% python3 -q
>>> import numpy as np
>>> np.set_printoptions(suppress=True, linewidth=120)
>>> K = np.loadtxt("run18.csv", delimiter=",")
>>> K
array([[ 14.,  16.,   9., -16.],
       [ 16., -18.,  -6., -10.],
       [  9.,  -6.,  16., -14.],
       [-16., -10., -14.,  -2.]])
>>> ev, evecs = np.linalg.eigh(K)
>>> vec = np.array([0, -3, 3, 2])
>>> np.round(evecs * np.maximum(ev, 0) @ evecs.T, 3)
array([[ 19.675,   8.064,   8.247, -12.749],
       [  8.064,   3.971,   0.21 ,  -4.334],
       [  8.247,   0.21 ,  18.546,  -9.588],
       [-12.749,  -4.334,  -9.588,   9.455]])
>>> [round(float(np.linalg.det(K[:i, :i])), 2) + 0 for i in range(1, 5)]
[14.0, -508.0, -8902.0, 191808.0]
>>> round(float(np.linalg.eigvalsh(K).min()), 3)
-28.371
>>> rng = np.random.default_rng(19)
>>> labels = rng.permutation(4)
>>> labels
array([3, 1, 0, 2])
>>> M2 = K[labels][:, labels]
>>> print(np.round(np.sort(np.abs(np.linalg.eigvals(M2))), 3))
[13.27  13.276 28.371 38.377]
>>> np.allclose(M2, K)
False
>>> np.trace(M2)
np.float64(10.0)
>>> np.diag(M2)
array([ -2., -18.,  14.,  16.])
>>> left, sig, Vh = np.linalg.svd(K, full_matrices=False)
>>> np.round(np.abs(Vh[0]), 3)
array([0.661, 0.221, 0.517, 0.496])
>>> print(np.round(left.T @ left, 3) + 0)
[[1. 0. 0. 0.]
 [0. 1. 0. 0.]
 [0. 0. 1. 0.]
 [0. 0. 0. 1.]]
>>> np.round(Vh @ Vh.T, 3) + 0
array([[1., 0., 0., 0.],
       [0., 1., 0., 0.],
       [0., 0., 1., 0.],
       [0., 0., 0., 1.]])
>>> (sig > 1e-8).sum()
np.int64(4)
>>> np.abs(left[:, 0]).round(6).argmax()
np.int64(0)
>>> np.round(left.T @ K @ Vh.T, 3) + 0
array([[38.377,  0.   ,  0.   ,  0.   ],
       [ 0.   , 28.371,  0.   ,  0.   ],
       [ 0.   ,  0.   , 13.276,  0.   ],
       [ 0.   ,  0.   ,  0.   , 13.27 ]])
>>> print(np.allclose(left * sig @ Vh, K))
True
>>> sig.round(3)
array([38.377, 28.371, 13.276, 13.27 ])
>>> np.round(np.cumsum(sig ** 2) / np.sum(sig ** 2), 3)
array([0.56 , 0.866, 0.933, 1.   ])
>>> feats = np.load("out18.npy")
>>> feats.round(3)
array([[ 0.558, -0.114, -0.331,  0.182, -0.077,  0.274, -0.102],
       [-0.114,  0.517,  0.069, -0.333,  0.08 ,  0.306, -0.144],
       [-0.331,  0.069,  0.575,  0.163, -0.036,  0.171,  0.27 ],
       [ 0.182, -0.333,  0.163,  0.522,  0.161,  0.123,  0.194],
       [-0.077,  0.08 , -0.036,  0.161,  0.94 , -0.025, -0.127],
       [ 0.274,  0.306,  0.171,  0.123, -0.025,  0.691,  0.01 ],
       [-0.102, -0.144,  0.27 ,  0.194, -0.127,  0.01 ,  0.197]])
>>> np.linalg.lstsq(feats[:-1].T, feats[-1])[2]
np.int32(4)
>>> np.abs(np.diag(np.linalg.qr(feats)[1])) > 1e-9
array([ True,  True,  True,  True, False, False, False])
>>> print(np.round(np.trace(np.linalg.pinv(feats) @ feats), 3))
4.0
>>> print(np.unique(feats.round(6), axis=0).shape)
(7, 7)
>>> np.round(feats @ np.linalg.pinv(feats) @ feats, 3)
array([[ 0.558, -0.114, -0.331,  0.182, -0.077,  0.274, -0.102],
       [-0.114,  0.517,  0.069, -0.333,  0.08 ,  0.306, -0.144],
       [-0.331,  0.069,  0.575,  0.163, -0.036,  0.171,  0.27 ],
       [ 0.182, -0.333,  0.163,  0.522,  0.161,  0.123,  0.194],
       [-0.077,  0.08 , -0.036,  0.161,  0.94 , -0.025, -0.127],
       [ 0.274,  0.306,  0.171,  0.123, -0.025,  0.691,  0.01 ],
       [-0.102, -0.144,  0.27 ,  0.194, -0.127,  0.01 ,  0.197]])
>>> data = np.array([[0, 8, 5, 3, 4, 9, 3, 4],
...     [0, 0, 4, 1, 0, 3, 7, 0],
...     [0, 0, 0, 7, 5, 1, 6, 2],
...     [0, 0, 0, 0, 6, 0, 3, 8],
...     [0, 0, 0, 0, 0, 0, 9, 1],
...     [0, 0, 0, 0, 0, 0, 6, 7],
...     [0, 0, 0, 0, 0, 0, 0, 6],
...     [0, 0, 0, 0, 0, 0, 0, 0]])
>>> np.round(np.trace(np.linalg.pinv(data) @ data), 3)
np.float64(6.0)
>>> np.allclose(data[:-1].T @ np.linalg.lstsq(data[:-1].T, data[-1])[0], data[-1])
True
>>> np.linalg.lstsq(data[:-1].T, data[-1])[2]
np.int32(6)
>>> print(np.round(data @ np.linalg.pinv(data) @ data, 3) + 0)
[[0. 8. 5. 3. 4. 9. 3. 4.]
 [0. 0. 4. 1. 0. 3. 7. 0.]
 [0. 0. 0. 7. 5. 1. 6. 2.]
 [0. 0. 0. 0. 6. 0. 3. 8.]
 [0. 0. 0. 0. 0. 0. 9. 1.]
 [0. 0. 0. 0. 0. 0. 6. 7.]
 [0. 0. 0. 0. 0. 0. 0. 6.]
 [0. 0. 0. 0. 0. 0. 0. 0.]]
>>> print(np.abs(np.diag(np.linalg.qr(data)[1])) > 1e-9)
[False False False False False False False False]
>>> labels = rng.integers(0, 2, 3)
>>> W0 = (labels[:, None] == labels) * 5 + np.eye(3)
>>> print(W0)
[[6. 0. 5.]
 [0. 6. 0.]
 [5. 0. 6.]]
>>> np.flatnonzero(np.linalg.matrix_power((W0 != 0) + (W0.T != 0) + np.eye(3), 3)[1])
array([1])
>>> W0 @ W0
array([[61.,  0., 60.],
       [ 0., 36.,  0.],
       [60.,  0., 61.]])
>>> (W0 != 0).astype(int)
array([[1, 0, 1],
       [0, 1, 0],
       [1, 0, 1]])
>>> np.round(np.sort(np.linalg.eigvals(W0).real), 3)
array([ 1.,  6., 11.])
>>> def softmax(z):
...     e = np.exp(z - z.max(axis=-1, keepdims=True))
...     return e / e.sum(axis=-1, keepdims=True)
... 
>>> np.round(softmax(W0[2]), 3)
array([0.268, 0.002, 0.73 ])
>>> np.round(softmax(W0[2] + 5), 3)
array([0.268, 0.002, 0.73 ])
>>> S = W0 @ W0.T / np.sqrt(3)
>>> np.round(softmax(S + np.triu(np.full(S.shape, -np.inf), 1)), 3) + 0
array([[1.  , 0.  , 0.  ],
       [0.  , 1.  , 0.  ],
       [0.36, 0.  , 0.64]])
>>> L = np.linalg.cholesky(W0)
>>> np.linalg.eigvalsh(W0).min() > 0
np.True_
>>> round(np.prod(np.diag(L)) ** 2, 3), round(np.linalg.det(W0), 3)
(np.float64(66.0), np.float64(66.0))
>>> np.round(L @ L.T, 3)
array([[6., 0., 5.],
       [0., 6., 0.],
       [5., 0., 6.]])
>>> np.round(np.diag(L) ** 2, 3)
array([6.   , 6.   , 1.833])
>>> L.round(3)
array([[2.449, 0.   , 0.   ],
       [0.   , 2.449, 0.   ],
       [2.041, 0.   , 1.354]])
>>> J = np.load("mat.npy")
>>> J
array([[ 0,  5,  0,  0,  0, 28],
       [43,  0, 22,  0,  6,  0],
       [ 0,  1,  0,  3, 24,  0],
       [ 0, 38,  0, 29, 59,  0],
       [15,  0, 50,  0,  0, 35],
       [15,  0, 43,  0, 27,  0],
       [10,  0,  8,  0,  0, 25],
       [ 3,  0, 55,  0,  0, 21],
       [ 0, 76,  0, 46,  7, 34],
       [13,  0,  0,  0, 32,  0],
       [39,  0,  0,  0, 26,  0],
       [33,  0, 16,  0,  1,  0],
       [30,  0, 57,  0,  0,  0],
       [10,  0, 21,  1, 32,  0],
       [19,  0, 34,  0,  0,  0],
       [ 0, 45,  0, 26,  0, 29],
       [ 1,  2, 58,  0,  0, 45],
       [ 0, 31,  2, 23,  0, 50],
       [ 0, 29, 29, 22,  0, 70],
       [24,  0,  0,  0, 39,  0],
       [31,  0, 60,  0,  0, 13],
       [ 8,  0, 30,  0, 19,  0],
       [ 0, 45,  0, 22, 24,  0],
       [12,  0,  0,  0, 44,  0],
       [21,  0, 17,  0,  0, 31],
       [ 0, 41,  0, 35, 68,  0],
       [ 9,  0,  0,  0,  0,  0],
       [ 0, 20,  0, 13, 15,  7],
       [ 8,  0,  0,  0, 37,  0]])
>>> Ac = (J - J.mean(axis=0)) / J.std(axis=0)
>>> np.round(Ac.std(axis=0), 3)
array([1., 1., 1., 1., 1., 1.])
>>> coef = np.linalg.lstsq(np.delete(Ac, 1, axis=1), Ac[:, 1])[0]
>>> round(1 - np.var(Ac[:, 1] - np.delete(Ac, 1, axis=1) @ coef), 3)
np.float64(0.972)
>>> np.abs(coef).argmax()
np.int64(2)
>>> basis = J[[1, 8]].astype(float)
>>> for _ in range(4):
...     labels = np.linalg.norm(J[:, None] - basis, axis=-1).argmin(axis=1)
...     basis = np.array([J[labels == j].mean(axis=0) for j in range(2)])
... 
>>> print(labels)
[0 0 0 1 0 0 0 0 1 0 0 0 0 0 0 1 0 1 1 0 0 0 1 0 0 1 0 0 0]
>>> np.bincount(labels)
array([22,  7])
>>> print(np.abs(basis[1] - basis[0]).argmax())
1
>>> basis.round(3)
array([[15.636,  1.273, 21.409,  0.773, 13.727,  9.318],
       [ 0.   , 43.571,  4.429, 29.   , 22.571, 26.143]])
>>> np.round(basis[1] - basis[0], 3)
array([-15.636,  42.299, -16.981,  28.227,   8.844,  16.825])
>>> F = np.load("dump.npy")
>>> F
array([[ -1.1,   1.3,  -1. ],
       [  1. ,   0.7,   2.4],
       [ -1.5,   0.7,  -0.3],
       [ -0.9,  -0.8,   0.9],
       [ -0.6,   1.4,  -0.6],
       [  1.2,  -1.4,   0.3],
       [ -0.4,   0.5,   2.1],
       [  0.2,   0.7,   0.8],
       [  0. ,  -3. ,  -1.1],
       [ -1.7,   0.4,   1.2],
       [  0.1,  -0.4,   0.4],
       [  0.3,   0.5,   0.6],
       [  0.5,  -0.4,  -1.3],
       [  0.9,   2.1,  -1.2],
       [  0.9,   0.8,   1.4],
       [  0.2,  -2.3,  -0.1],
       [ 13. ,  -5. , -12. ],
       [ -0.9,  -2.1,   1.5],
       [ -1. ,   0.6,   0.2],
       [ -0.2,  -1.2,  -0.2],
       [ -0.2,   0.4,   0.5],
       [ -0.8,   0.2,  -0.4],
       [ -0.7,  -0.1,  -0.3],
       [ -0.1,   0. ,   0.8],
       [  0.9,   0.6,   0.6]])
>>> # row 16 is much longer than the rest
>>> vec = np.array([2, 3, 2])
>>> y = F @ vec
>>> np.round(np.linalg.pinv(F) @ F, 3) + 0
array([[1., 0., 0.],
       [0., 1., 0.],
       [0., 0., 1.]])
>>> print(np.round(np.linalg.lstsq(F, y)[0], 3))
[2. 3. 2.]
>>> y = y + 0.3 * rng.normal(size=25)
>>> y.round(3)
array([ -0.098,   8.465,  -1.322,  -2.569,   1.989,  -1.068,   4.67 ,   4.259, -11.097,   0.006,   0.4  ,   3.541,
        -3.155,   5.404,   7.095,  -6.606, -13.218,  -4.735,   0.229,  -4.659,   1.688,  -1.854,  -2.766,   1.15 ,
         4.257])
>>> coef, *_ = np.linalg.lstsq(F, y)
>>> print(np.round(F.T @ (y - F @ coef), 3) + 0)
[0. 0. 0.]
>>> [round(float(np.linalg.norm(np.linalg.solve(F.T @ F + lam * np.eye(3), F.T @ y))), 2) for lam in (0, 1, 10, 100)]
[4.05, 3.9, 2.96, 1.04]
>>> coef.round(3)
array([1.943, 2.954, 1.975])
>>> left, sig, Vh = np.linalg.svd(feats)
>>> evecs = Vh[:(sig > 1e-8).sum()]
>>> vec = feats[2] + 3 * feats[4] + rng.integers(2) * np.eye(7)[0]
>>> vec.round(3)
array([-0.56 ,  0.31 ,  0.467,  0.645,  2.785,  0.096, -0.109])
>>> np.round(evecs.T @ evecs, 3)
array([[ 0.558, -0.114, -0.331,  0.182, -0.077,  0.274, -0.102],
       [-0.114,  0.517,  0.069, -0.333,  0.08 ,  0.306, -0.144],
       [-0.331,  0.069,  0.575,  0.163, -0.036,  0.171,  0.27 ],
       [ 0.182, -0.333,  0.163,  0.522,  0.161,  0.123,  0.194],
       [-0.077,  0.08 , -0.036,  0.161,  0.94 , -0.025, -0.127],
       [ 0.274,  0.306,  0.171,  0.123, -0.025,  0.691,  0.01 ],
       [-0.102, -0.144,  0.27 ,  0.194, -0.127,  0.01 ,  0.197]])
>>> np.round(np.diag(evecs.T @ evecs), 3)
array([0.558, 0.517, 0.575, 0.522, 0.94 , 0.691, 0.197])
>>> labels = rng.integers(0, 3, 4)
>>> A = np.triu((labels[:, None] == labels) & (rng.random((4, 4)) < 0.8), 1).astype(int)
>>> A += A.T
>>> A
array([[0, 0, 1, 0],
       [0, 0, 0, 0],
       [1, 0, 0, 0],
       [0, 0, 0, 0]])
>>> np.linalg.lstsq(A[:-1].T, A[-1])[2]
np.int32(2)
>>> np.allclose(A[:-1].T @ np.linalg.lstsq(A[:-1].T, A[-1])[0], A[-1])
True
>>> np.unique(A.round(6), axis=0).shape
(3, 4)
>>> round(np.linalg.norm(A), 3)
np.float64(1.414)
>>> A.mean(axis=0)
array([0.25, 0.  , 0.25, 0.  ])
>>> np.linalg.matrix_rank(A)
np.int64(2)
>>> np.count_nonzero(A)
np.int64(2)
>>> A - A[0]
array([[ 0,  0,  0,  0],
       [ 0,  0, -1,  0],
       [ 1,  0, -1,  0],
       [ 0,  0, -1,  0]])
>>> np.round(np.linalg.svd(A, compute_uv=False), 3)
array([1., 1., 0., 0.])
>>> print(A.sum(axis=0))
[1 0 1 0]
>>> np.unravel_index(np.abs(A).argmax(), A.shape)
(np.int64(0), np.int64(2))
>>> ev, evecs = np.linalg.eigh(feats)
>>> print(ev.round(3) + 0)
[0. 0. 0. 1. 1. 1. 1.]
>>> np.round(evecs @ np.diag(ev) @ evecs.T, 3)
array([[ 0.558, -0.114, -0.331,  0.182, -0.077,  0.274, -0.102],
       [-0.114,  0.517,  0.069, -0.333,  0.08 ,  0.306, -0.144],
       [-0.331,  0.069,  0.575,  0.163, -0.036,  0.171,  0.27 ],
       [ 0.182, -0.333,  0.163,  0.522,  0.161,  0.123,  0.194],
       [-0.077,  0.08 , -0.036,  0.161,  0.94 , -0.025, -0.127],
       [ 0.274,  0.306,  0.171,  0.123, -0.025,  0.691,  0.01 ],
       [-0.102, -0.144,  0.27 ,  0.194, -0.127,  0.01 ,  0.197]])
>>> np.unique(ev.round(6) + 0, return_counts=True)[1]
array([3, 4])
>>> np.round(evecs.T @ evecs, 3) + 0
array([[1., 0., 0., 0., 0., 0., 0.],
       [0., 1., 0., 0., 0., 0., 0.],
       [0., 0., 1., 0., 0., 0., 0.],
       [0., 0., 0., 1., 0., 0., 0.],
       [0., 0., 0., 0., 1., 0., 0.],
       [0., 0., 0., 0., 0., 1., 0.],
       [0., 0., 0., 0., 0., 0., 1.]])
>>> (ev > 1e-8).sum(), (ev < -1e-8).sum()
(np.int64(4), np.int64(0))
>>> labels = rng.permutation(4)
>>> labels
array([0, 1, 3, 2])
>>> M2 = A[labels][:, labels]
>>> np.diag(M2)
array([0, 0, 0, 0])
>>> print(np.trace(M2))
0
>>> np.round(np.sort(np.abs(np.linalg.eigvals(M2))), 3)
array([0., 0., 1., 1.])
>>> M2
array([[0, 0, 0, 1],
       [0, 0, 0, 0],
       [0, 0, 0, 0],
       [1, 0, 0, 0]])
>>> np.allclose(M2, A)
False
>>> A.sum(axis=0)
array([1, 0, 1, 0])
>>> A @ A
array([[1, 0, 0, 0],
       [0, 0, 0, 0],
       [0, 0, 1, 0],
       [0, 0, 0, 0]])
>>> L = np.diag(A.sum(axis=1)) - A
>>> (np.linalg.eigvalsh(L) < 1e-8).sum()
np.int64(3)
>>> print(L)
[[ 1  0 -1  0]
 [ 0  0  0  0]
 [-1  0  1  0]
 [ 0  0  0  0]]
>>> arr = np.array([[1.0, 0.0], [0.0, -2.0]])
>>> vec = np.ones(3)
>>> for _ in range(3):
...     vec = W0 @ vec
...     vec /= np.linalg.norm(vec)
...     print(round(vec @ W0 @ vec, 3))
... 
10.353
10.788
10.935
>>> vec.round(3)
array([0.702, 0.114, 0.702])
>>> print(round(float(np.linalg.eigvalsh(W0)[-1]), 3))
11.0
>>> labels = rng.permutation(2)
>>> M2 = arr[:, labels] * rng.choice([-1, 1], 2)
>>> print(M2)
[[ 1.  0.]
 [ 0. -2.]]
>>> left, _, Vh = np.linalg.svd(arr.T @ M2)
>>> print(left @ Vh)
[[1. 0.]
 [0. 1.]]
>>> np.round(np.linalg.lstsq(arr, M2)[0], 3)
array([[1., 0.],
       [0., 1.]])
>>> np.linalg.norm(arr, axis=1).argmax()
np.int64(1)
>>> np.round(np.linalg.norm(arr, axis=0), 3)
array([1., 2.])
>>> print(round(float(np.linalg.norm(arr) ** 2 / np.linalg.norm(arr, 2) ** 2), 3))
1.25
